% python3 -q
>>> import numpy as np
>>> from numpy import linalg as LA
>>> np.set_printoptions(precision=2, suppress=True, linewidth=200, floatmode="fixed")
>>> rd = lambda a: np.round(a, 2) + 0
>>> rng = np.random.default_rng(14421)
>>> lab = rng.integers(0, 3, 4)
>>> arr = (lab[:, None] == lab) * -3 + np.eye(4)
>>> print(arr)
[[-2.00 -3.00  0.00  0.00]
 [-3.00 -2.00  0.00  0.00]
 [ 0.00  0.00 -2.00 -3.00]
 [ 0.00  0.00 -3.00 -2.00]]
>>> U, sigma, VT = LA.svd(arr, full_matrices=False)
>>> print(rd(U.T @ U))
[[1.00 0.00 0.00 0.00]
 [0.00 1.00 0.00 0.00]
 [0.00 0.00 1.00 0.00]
 [0.00 0.00 0.00 1.00]]
>>> print(U.shape, sigma.shape, VT.shape)
(4, 4) (4,) (4, 4)
>>> print((sigma > 1e-8).sum())
4
>>> print(rd(U.T @ arr @ VT.T))
[[5.00 0.00 0.00 0.00]
 [0.00 5.00 0.00 0.00]
 [0.00 0.00 1.00 0.00]
 [0.00 0.00 0.00 1.00]]
>>> print(rd(sigma))
[5.00 5.00 1.00 1.00]
>>> print(rd(np.cumsum(sigma ** 2) / np.sum(sigma ** 2)))
[0.48 0.96 0.98 1.00]
>>> print(sigma / sigma[0])
[1.00 1.00 0.20 0.20]
>>> print(rd(LA.det(arr)))
25.0
>>> print(arr @ arr)
[[13.00 12.00  0.00  0.00]
 [12.00 13.00  0.00  0.00]
 [ 0.00  0.00 13.00 12.00]
 [ 0.00  0.00 12.00 13.00]]
>>> print(rd(np.sort(LA.eigvals(arr).real)))
[-5.00 -5.00  1.00  1.00]
>>> print(np.flatnonzero(LA.matrix_power((arr != 0) + (arr.T != 0) + np.eye(4), 4)[1]))
[0 1]
>>> print((LA.matrix_power((arr != 0) + (arr.T != 0) + np.eye(4), 4) > 0).astype(int))
[[1 1 0 0]
 [1 1 0 0]
 [0 0 1 1]
 [0 0 1 1]]
>>> print(rd(LA.eigvalsh(arr).min()))
-5.0
>>> A2 = np.array([[0, 1, 2, 3, 3],
...     [1, 2, 2, 0, 1],
...     [0, 2, 2, 2, 3],
...     [1, 2, 1, 0, 3],
...     [1, 3, 3, 2, 3]])
>>> W0 = np.triu(A2, 1)
>>> print(W0)
[[0 1 2 3 3]
 [0 0 2 0 1]
 [0 0 0 2 3]
 [0 0 0 0 3]
 [0 0 0 0 0]]
>>> # triangular
>>> print(np.allclose(W0[:-1].T @ LA.lstsq(W0[:-1].T, W0[-1])[0], W0[-1]))
True
>>> print(rd(np.trace(LA.pinv(W0) @ W0)))
4.0
>>> print(np.abs(np.diag(LA.qr(W0)[1])) > 1e-9)
[False False False False False]
>>> print(rd(W0 @ LA.pinv(W0) @ W0))
[[0.00 1.00 2.00 3.00 3.00]
 [0.00 0.00 2.00 0.00 1.00]
 [0.00 0.00 0.00 2.00 3.00]
 [0.00 0.00 0.00 0.00 3.00]
 [0.00 0.00 0.00 0.00 0.00]]
>>> U, sigma, VT = LA.svd(W0, full_matrices=False)
>>> print(rd(VT @ VT.T))
[[1.00 0.00 0.00 0.00 0.00]
 [0.00 1.00 0.00 0.00 0.00]
 [0.00 0.00 1.00 0.00 0.00]
 [0.00 0.00 0.00 1.00 0.00]
 [0.00 0.00 0.00 0.00 1.00]]
>>> print(rd(sigma))
[6.39 2.37 1.83 0.43 0.00]
>>> A2 = np.array([[0]])
>>> Z = np.array([[2, 0, -1, 2], [2, 0, 1, -1], [-2, -1, 2, 2], [2, 1, 1, 2]])
>>> X = np.block([[A2, np.array([[4, 5, 4, 1]])], [np.zeros((4, 1)), Z]])
>>> print(X)
[[ 0.00  4.00  5.00  4.00  1.00]
 [ 0.00  2.00  0.00 -1.00  2.00]
 [ 0.00  2.00  0.00  1.00 -1.00]
 [ 0.00 -2.00 -1.00  2.00  2.00]
 [ 0.00  2.00  1.00  1.00  2.00]]
>>> # null space of dimension 1
>>> print(rd(LA.norm(X, 2) / LA.norm(X)))
0.84
>>> print(LA.matrix_rank(X, rtol=0.1))
4
>>> print([round(float(x), 2) for x in LA.svd(X, compute_uv=False)[:3]])
[8.25, 3.8, 3.3]
